% ipython --no-banner

In [1]: import numpy as np

In [2]: from numpy import linalg as LA

In [3]: np.set_printoptions(precision=4, suppress=True, linewidth=200, sign=" ")

In [4]: mat = np.loadtxt("arr.csv", delimiter=",")

In [5]: mat
Out[5]: 
array([[ 0.0021,  0.0021,  0.0362,  0.0064,  0.0277],
       [ 0.0021,  0.0021,  0.0362,  0.0064,  0.0277],
       [ 0.0362,  0.0362,  0.6162,  0.1087,  0.4712],
       [ 0.0064,  0.0064,  0.1087,  0.0192,  0.0832],
       [ 0.0277,  0.0277,  0.4712,  0.0832,  0.3603]])

In [6]: hat = np.triu(np.array([[-1, -1, 1, 1, 1],
   ...:     [2, 2, 1, -2, 0],
   ...:     [0, 2, -2, 1, 2],
   ...:     [1, -2, 2, 0, 1],
   ...:     [0, 0, 1, -2, 0]]), 1) + np.eye(5)

In [7]: out = hat @ mat @ LA.inv(hat)

In [8]: np.round(LA.det(out), 4)
Out[8]: np.float64(-0.0)

In [9]: np.trace(out), np.trace(mat)
Out[9]: (np.float64(1.0), np.float64(1.0))

In [10]: x = np.array([-2, -3, -3, 0, 0])

In [11]: np.eye(5) - mat
Out[11]: 
array([[ 0.9979, -0.0021, -0.0362, -0.0064, -0.0277],
       [-0.0021,  0.9979, -0.0362, -0.0064, -0.0277],
       [-0.0362, -0.0362,  0.3838, -0.1087, -0.4712],
       [-0.0064, -0.0064, -0.1087,  0.9808, -0.0832],
       [-0.0277, -0.0277, -0.4712, -0.0832,  0.6397]])

In [12]: LA.eigvalsh(2 * mat - np.eye(5))
Out[12]: array([-1., -1., -1., -1.,  1.])

In [13]: m1 = np.array([[0, -2, 0, -2, 0, -2],
    ...:     [1, -2, 1, -2, 1, -2],
    ...:     [1, 2, 1, 2, 1, 2],
    ...:     [0, -2, 0, -2, 0, -2],
    ...:     [1, -2, 1, -2, 1, -2],
    ...:     [1, 2, 1, 2, 1, 2]])

In [14]: m1
Out[14]: 
array([[ 0, -2,  0, -2,  0, -2],
       [ 1, -2,  1, -2,  1, -2],
       [ 1,  2,  1,  2,  1,  2],
       [ 0, -2,  0, -2,  0, -2],
       [ 1, -2,  1, -2,  1, -2],
       [ 1,  2,  1,  2,  1,  2]])

In [15]: ang = np.radians(36)

In [16]: r_ = np.eye(6)

In [17]: r_[5, 5] = r_[2, 2] = np.cos(ang)

In [18]: r_[5, 2], r_[2, 5] = -np.sin(ang), np.sin(ang)

In [19]: r_
Out[19]: 
array([[ 1.    ,  0.    ,  0.    ,  0.    ,  0.    ,  0.    ],
       [ 0.    ,  1.    ,  0.    ,  0.    ,  0.    ,  0.    ],
       [ 0.    ,  0.    ,  0.809 ,  0.    ,  0.    ,  0.5878],
       [ 0.    ,  0.    ,  0.    ,  1.    ,  0.    ,  0.    ],
       [ 0.    ,  0.    ,  0.    ,  0.    ,  1.    ,  0.    ],
       [ 0.    ,  0.    , -0.5878,  0.    ,  0.    ,  0.809 ]])

In [20]: out = m1 @ r_.T

In [21]: out
Out[21]: 
array([[ 0.    , -2.    , -1.1756, -2.    ,  0.    , -1.618 ],
       [ 1.    , -2.    , -0.3666, -2.    ,  1.    , -2.2058],
       [ 1.    ,  2.    ,  1.9846,  2.    ,  1.    ,  1.0302],
       [ 0.    , -2.    , -1.1756, -2.    ,  0.    , -1.618 ],
       [ 1.    , -2.    , -0.3666, -2.    ,  1.    , -2.2058],
       [ 1.    ,  2.    ,  1.9846,  2.    ,  1.    ,  1.0302]])

In [22]: U, s, Vh = LA.svd(out)

In [23]: evecs = Vh[:(s > 1e-8).sum()]

In [24]: rng = np.random.default_rng(494369)

In [25]: x = out[0] + -1 * out[1] + rng.integers(2) * np.eye(6)[0]

In [26]: x
Out[26]: array([-1.    ,  0.    , -0.809 ,  0.    , -1.    ,  0.5878])

In [27]: np.diag(evecs.T @ evecs)
Out[27]: array([ 0.3333,  0.3333,  0.3333,  0.3333,  0.3333,  0.3333])

In [28]: np.allclose(evecs.T @ evecs @ x, x)
Out[28]: True

In [29]: LA.lstsq(m1[:-1].T, m1[-1])[2]
Out[29]: np.int32(2)

In [30]: np.abs(np.diag(LA.qr(m1)[1])) > 1e-9
Out[30]: array([ True,  True, False, False, False, False])

In [31]: np.allclose(m1[:-1].T @ LA.lstsq(m1[:-1].T, m1[-1])[0], m1[-1])
Out[31]: True

In [32]: cent = 5 * np.array([[0.9, 0.2, 0.7], [-0.2, 1.3, 0.2]])

In [33]: idx = rng.integers(0, 2, 17)

In [34]: X = cent[idx] + rng.normal(size=(17, 3))

In [35]: X
Out[35]: 
array([[-0.7426,  6.3844,  0.1135],
       [ 4.8409, -0.468 ,  3.2527],
       [ 5.3625,  2.1461,  2.8289],
       [-1.1922,  5.6283,  1.1268],
       [ 0.1412,  9.3737,  1.226 ],
       [ 0.4469,  6.2364,  1.8988],
       [ 3.137 , -0.0886,  2.7672],
       [-2.1877,  7.6667,  0.7672],
       [-1.3499,  6.7698,  0.9062],
       [-2.0719,  5.3104,  0.2408],
       [-0.8858,  5.5308,  1.9837],
       [ 5.4124, -0.3737,  2.9332],
       [-0.3756,  4.4674, -0.3569],
       [ 4.1533,  2.779 ,  4.9152],
       [-0.8335,  6.303 ,  1.9585],
       [ 0.4336,  7.2409,  1.3064],
       [ 5.8298, -0.341 ,  2.4872]])

In [36]: np.round(LA.norm(X, 1), 4), np.round(LA.norm(X, np.inf), 4)
Out[36]: (np.float64(77.1082), np.float64(11.8475))

In [37]: round(float(LA.norm(X, 2)), 4)
Out[37]: 22.5383

In [38]: round(LA.norm(X) ** 2 / LA.norm(X, 2) ** 2, 4)
Out[38]: np.float64(1.4324)

In [39]: round(float(LA.norm(X[13] - X[16])), 4)
Out[39]: 4.2942

In [40]: np.round(X[13] @ X[16], 4)
Out[40]: np.float64(35.4909)

In [41]: f = np.array([0, 0])

In [42]: np.convolve(X[6], f)
Out[42]: array([ 0.,  0.,  0.,  0.])

In [43]: np.correlate(X[6], X[1], "full")
Out[43]: array([10.2039, -1.7564, 24.2286, -1.724 , 13.3959])

In [44]: feats = np.array([[0, -5, -5, -2, -8, 6, -4, -4],
    ...:     [0, 0, 3, 8, 3, -7, -1, -2],
    ...:     [0, 0, 0, -7, -1, -3, 4, -6],
    ...:     [0, 0, 0, 0, 6, -5, -6, -6],
    ...:     [0, 0, 0, 0, 0, 4, -1, 7],
    ...:     [0, 0, 0, 0, 0, 0, -4, -2],
    ...:     [0, 0, 0, 0, 0, 0, 0, 2],
    ...:     [0, 0, 0, 0, 0, 0, 0, 0]])

In [45]: out = np.array([[3, 1], [1, 1], [-1, 1], [-3, -3], [-2, -1], [0, 0], [2, 1], [-1, 0]])

In [46]: np.einsum("ik,kj->ij", feats, out)
Out[46]: 
array([[ 18,   0],
       [-33, -25],
       [ 37,  26],
       [-18, -12],
       [ -9,  -1],
       [ -6,  -4],
       [ -2,   0],
       [  0,   0]])

In [47]: np.einsum("ij,ij->i", feats, feats)
Out[47]: array([ 186,  136,  111,  133,   66,   20,    4,    0])

In [48]: LA.matrix_rank(np.vstack([feats, out.T]))
Out[48]: np.int64(8)

In [49]: np.einsum("ij->j", feats)
Out[49]: array([  0,  -5,  -2,  -1,   0,  -5, -12, -11])

In [50]: Q, r_ = LA.qr(X)

In [51]: np.round(Q.T @ Q, 4) + 0
Out[51]: 
array([[ 1.,  0.,  0.],
       [ 0.,  1.,  0.],
       [ 0.,  0.,  1.]])

In [52]: Q.shape, r_.shape
Out[52]: ((17, 3), (3, 3))

In [53]: np.trace(Q @ Q.T)
Out[53]: np.float64(3.0)

In [54]: U, s, Vh = LA.svd(feats)

In [55]: evecs = Vh[:(s > 1e-8).sum()]

In [56]: x = feats[4] + 5 * feats[5] + rng.integers(2) * np.eye(8)[0]

In [57]: x
Out[57]: array([  1.,   0.,   0.,   0.,   0.,   4., -21.,  -3.])

In [58]: np.round(evecs.T @ evecs, 4) + 0
Out[58]: 
array([[ 0.,  0.,  0.,  0.,  0.,  0.,  0.,  0.],
       [ 0.,  1.,  0.,  0.,  0.,  0.,  0.,  0.],
       [ 0.,  0.,  1.,  0.,  0.,  0.,  0.,  0.],
       [ 0.,  0.,  0.,  1.,  0.,  0.,  0.,  0.],
       [ 0.,  0.,  0.,  0.,  1.,  0.,  0.,  0.],
       [ 0.,  0.,  0.,  0.,  0.,  1.,  0.,  0.],
       [ 0.,  0.,  0.,  0.,  0.,  0.,  1.,  0.],
       [ 0.,  0.,  0.,  0.,  0.,  0.,  0.,  1.]])

In [59]: def softmax(z):
    ...:     e = np.exp(z - z.max(axis=-1, keepdims=True))
    ...:     return e / e.sum(axis=-1, keepdims=True)
    ...: 

In [60]: np.round(softmax(10 * feats[3]), 4) + 0
Out[60]: array([ 0.,  0.,  0.,  0.,  1.,  0.,  0.,  0.])

In [61]: S = feats @ feats.T / np.sqrt(8)

In [62]: softmax(S).round(6).argmax(axis=1)
Out[62]: array([ 0,  1,  2,  3,  4,  3,  4,  0])

In [63]: arr = np.load("mat.npy")

In [64]: arr
Out[64]: 
array([[-106,    1,    6,    4,   -8,   -9,   -8],
       [   5,  143,    5,   -8,   -6,    4,   -7],
       [  -3,   -6,   81,   -7,    0,    6,   -6],
       [  -2,   -4,    7,   49,    5,    5,    2],
       [   9,   -4,    4,    5,   47,    3,   -3],
       [   0,    1,   -2,    1,   -8,  -21,    3],
       [  -5,   -3,    8,   -7,    8,    4,  -86]])

In [65]: Q, r_ = LA.qr(arr)

In [66]: np.round(Q @ r_, 4) + 0
Out[66]: 
array([[-106.,    1.,    6.,    4.,   -8.,   -9.,   -8.],
       [   5.,  143.,    5.,   -8.,   -6.,    4.,   -7.],
       [  -3.,   -6.,   81.,   -7.,    0.,    6.,   -6.],
       [  -2.,   -4.,    7.,   49.,    5.,    5.,    2.],
       [   9.,   -4.,    4.,    5.,   47.,    3.,   -3.],
       [   0.,    1.,   -2.,    1.,   -8.,  -21.,    3.],
       [  -5.,   -3.,    8.,   -7.,    8.,    4.,  -86.]])

In [67]: f, v = arr[0], arr[6]

In [68]: f @ f
Out[68]: np.int64(11498)

In [69]: pr = (f @ v) / (f @ f) * f

In [70]: LA.matrix_rank(np.outer(f, v))
Out[70]: np.int64(1)

In [71]: np.outer(f, v)
Out[71]: 
array([[ 530,  318, -848,  742, -848, -424, 9116],
       [  -5,   -3,    8,   -7,    8,    4,  -86],
       [ -30,  -18,   48,  -42,   48,   24, -516],
       [ -20,  -12,   32,  -28,   32,   16, -344],
       [  40,   24,  -64,   56,  -64,  -32,  688],
       [  45,   27,  -72,   63,  -72,  -36,  774],
       [  40,   24,  -64,   56,  -64,  -32,  688]])

In [72]: v - pr
Out[72]: array([  5.4636,  -3.0987,   7.4077,  -7.3949,   8.7897,   4.8884, -85.2103])

In [73]: out = arr + rng.integers(-2, 3, (7, 6)) @ rng.integers(-2, 3, (6, 7))

In [74]: out
Out[74]: 
array([[-110,   -1,    4,   -1,  -10,   -4,   -5],
       [   3,  146,    7,   -8,   -6,    3,   -5],
       [  -2,  -18,   84,   -2,   -8,    7,  -11],
       [ -14,  -10,    0,   51,    3,    5,    3],
       [  12,    3,   11,   -2,   49,    9,    2],
       [  -6,   -5,   -1,   -1,  -11,  -14,    5],
       [   4,  -11,    6,   -2,    7,   -2,  -97]])

In [75]: np.abs(out - arr).sum(axis=1)
Out[75]: array([ 23,  10,  35,  30,  37,  27,  42])
